$ python3 -q
>>> import numpy as np
>>> import numpy.linalg as la
>>> np.set_printoptions(suppress=True, linewidth=160)
>>> mat = np.loadtxt("block17.csv", delimiter=",")
>>> mat
array([[4., 2., 3., 1., 2.],
       [4., 2., 0., 1., 0.],
       [4., 2., 0., 0., 2.],
       [6., 3., 0., 0., 2.],
       [0., 0., 2., 0., 0.],
       [2., 1., 0., 3., 3.],
       [4., 2., 1., 2., 3.],
       [2., 1., 1., 1., 3.],
       [4., 2., 3., 2., 3.]])
>>> rk = la.matrix_rank(mat)
>>> rk
np.int64(4)
>>> null = la.svd(mat)[2][rk:].T
>>> la.matrix_rank(mat.T @ mat), la.matrix_rank(mat @ mat.T)
(np.int64(4), np.int64(4))
>>> [int(la.matrix_rank(mat[:i])) for i in range(1, len(mat) + 1)]
[1, 2, 3, 4, 4, 4, 4, 4, 4]
>>> null.shape
(5, 1)
>>> np.round(null @ null.T, 3) + 0
array([[ 0.2, -0.4,  0. ,  0. ,  0. ],
       [-0.4,  0.8,  0. ,  0. ,  0. ],
       [ 0. ,  0. ,  0. ,  0. ,  0. ],
       [ 0. ,  0. ,  0. ,  0. ,  0. ],
       [ 0. ,  0. ,  0. ,  0. ,  0. ]])
>>> np.round(null[:, 0] / null[np.abs(null[:, 0]).round(6).argmax(), 0], 3) + 0
array([-0.5,  1. ,  0. ,  0. ,  0. ])
>>> rng = np.random.default_rng(5058)
>>> M2 = mat + rng.integers(-2, 3, (9, 4)) @ rng.integers(-2, 3, (4, 5))
>>> M2
array([[ 12.,   3.,   1.,   7.,   0.],
       [  6.,   3.,  -4.,   0.,   2.],
       [ 12.,   3.,  -2.,   6.,   0.],
       [ 12.,   3.,  -2.,   5.,   0.],
       [ -6.,   0.,   6.,  -4.,   1.],
       [-10.,  -1.,   6.,  -4.,   4.],
       [  2.,   1.,  -3.,  -1.,   5.],
       [-12.,  -1.,   9.,  -7.,   4.],
       [ 10.,   3.,  -1.,   5.,   3.]])
>>> la.matrix_rank(M2 - mat, tol=1e-8)
np.int64(3)
>>> np.abs(M2 - mat).sum(axis=1)
array([19., 10., 19., 15., 15., 28., 12., 33., 14.])
>>> M2 - mat
array([[  8.,   1.,  -2.,   6.,  -2.],
       [  2.,   1.,  -4.,  -1.,   2.],
       [  8.,   1.,  -2.,   6.,  -2.],
       [  6.,   0.,  -2.,   5.,  -2.],
       [ -6.,   0.,   4.,  -4.,   1.],
       [-12.,  -2.,   6.,  -7.,   1.],
       [ -2.,  -1.,  -4.,  -3.,   2.],
       [-14.,  -2.,   8.,  -8.,   1.],
       [  6.,   1.,  -4.,   3.,   0.]])
